$ python -q
>>> import numpy as np
>>> import numpy.linalg as la
>>> np.set_printoptions(precision=3, suppress=True, linewidth=100, legacy="1.25")
>>> tidy = lambda a: np.round(a, 3) + 0
>>> arr = np.load("dump.npy")
>>> arr
array([[ -3,   2,   1,  -2,   2,   0,   3],
       [ -6,   0,   4,  -1,   2,  -2,   1],
       [ -9,  -1,   1,  -1,   5,   1,   4],
       [-11,   0,  -2,   0,   6,   4,   6],
       [-14,   3,  -2,   0,   4,   3,   8],
       [-16,   6,  -5,   1,   6,   3,  11],
       [-18,   8,  -8,   2,   9,   4,   8],
       [-18,   6,  -8,  -1,   6,   4,   9],
       [-21,   8,  -6,  -3,   5,   2,   6],
       [-18,   7,  -9,  -4,   4,   5,   6],
       [-19,   9,  -7,  -7,   3,   8,   5],
       [-20,   8,  -8,  -5,   6,   7,   4],
       [-18,   6,  -8,  -2,   3,   5,   5],
       [-17,   6,  -8,  -1,   1,   6,   8],
       [-15,   4,  -9,  -2,   4,   5,  10],
       [-15,   6,  -6,  -3,   5,   2,   9],
       [-14,   9,  -3,   0,   8,   2,  10],
       [-15,   8,  -5,  -1,  10,   5,  12],
       [-12,   9,  -2,  -3,  12,   6,  10],
       [-11,  12,  -2,  -4,   9,   9,  13],
       [-14,  13,  -4,  -1,  10,  11,  16],
       [-17,  16,  -1,  -1,   7,  13,  15],
       [-20,  14,  -3,   2,   7,  15,  16],
       [-18,  14,  -2,   3,   8,  18,  18],
       [-16,  11,  -2,   4,   9,  20,  21],
       [-18,  14,  -3,   3,   9,  19,  23],
       [-17,  15,  -1,   5,  10,  19,  20],
       [-14,  14,  -1,   2,   8,  20,  17],
       [-14,  12,   2,   2,   5,  21,  16],
       [-16,   9,   5,   0,   2,  22,  15],
       [-17,  12,   5,   3,   2,  24,  15],
       [-20,  15,   7,   5,   3,  25,  18],
       [-19,  16,   4,   3,   0,  27,  19],
       [-16,  19,   4,   6,   2,  28,  21],
       [-19,  18,   2,   4,   0,  27,  19],
       [-22,  16,   3,   5,   3,  27,  16]])
>>> rng = np.random.default_rng(3882)
>>> labels = rng.permutation(7)
>>> M2 = arr[:, labels] * rng.choice([-1, 1], 7)
>>> M2
array([[  1,   3,   2,   0,   2,  -3,   2],
       [  4,   1,   2,   2,   0,  -6,   1],
       [  1,   4,   5,  -1,  -1,  -9,   1],
       [ -2,   6,   6,  -4,   0, -11,   0],
       [ -2,   8,   4,  -3,   3, -14,   0],
       [ -5,  11,   6,  -3,   6, -16,  -1],
       [ -8,   8,   9,  -4,   8, -18,  -2],
       [ -8,   9,   6,  -4,   6, -18,   1],
       [ -6,   6,   5,  -2,   8, -21,   3],
       [ -9,   6,   4,  -5,   7, -18,   4],
       [ -7,   5,   3,  -8,   9, -19,   7],
       [ -8,   4,   6,  -7,   8, -20,   5],
       [ -8,   5,   3,  -5,   6, -18,   2],
       [ -8,   8,   1,  -6,   6, -17,   1],
       [ -9,  10,   4,  -5,   4, -15,   2],
       [ -6,   9,   5,  -2,   6, -15,   3],
       [ -3,  10,   8,  -2,   9, -14,   0],
       [ -5,  12,  10,  -5,   8, -15,   1],
       [ -2,  10,  12,  -6,   9, -12,   3],
       [ -2,  13,   9,  -9,  12, -11,   4],
       [ -4,  16,  10, -11,  13, -14,   1],
       [ -1,  15,   7, -13,  16, -17,   1],
       [ -3,  16,   7, -15,  14, -20,  -2],
       [ -2,  18,   8, -18,  14, -18,  -3],
       [ -2,  21,   9, -20,  11, -16,  -4],
       [ -3,  23,   9, -19,  14, -18,  -3],
       [ -1,  20,  10, -19,  15, -17,  -5],
       [ -1,  17,   8, -20,  14, -14,  -2],
       [  2,  16,   5, -21,  12, -14,  -2],
       [  5,  15,   2, -22,   9, -16,   0],
       [  5,  15,   2, -24,  12, -17,  -3],
       [  7,  18,   3, -25,  15, -20,  -5],
       [  4,  19,   0, -27,  16, -19,  -3],
       [  4,  21,   2, -28,  19, -16,  -6],
       [  2,  19,   0, -27,  18, -19,  -4],
       [  3,  16,   3, -27,  16, -22,  -5]])
>>> left, _, vt = la.svd(arr.T @ M2)
>>> tidy(la.lstsq(arr, M2)[0])
array([[ 0.,  0.,  0.,  0.,  0.,  1.,  0.],
       [ 0.,  0.,  0.,  0.,  1.,  0.,  0.],
       [ 1.,  0.,  0.,  0.,  0.,  0.,  0.],
       [ 0.,  0.,  0.,  0.,  0.,  0., -1.],
       [ 0.,  0.,  1.,  0.,  0.,  0.,  0.],
       [ 0.,  0.,  0., -1.,  0.,  0.,  0.],
       [ 0.,  1.,  0.,  0.,  0.,  0.,  0.]])
>>> tidy(left @ vt)
array([[ 0.,  0.,  0.,  0.,  0.,  1.,  0.],
       [ 0.,  0.,  0.,  0.,  1.,  0.,  0.],
       [ 1.,  0.,  0.,  0.,  0.,  0.,  0.],
       [ 0.,  0.,  0.,  0.,  0.,  0., -1.],
       [ 0.,  0.,  1.,  0.,  0.,  0.,  0.],
       [ 0.,  0.,  0., -1.,  0.,  0.,  0.],
       [ 0.,  1.,  0.,  0.,  0.,  0.,  0.]])
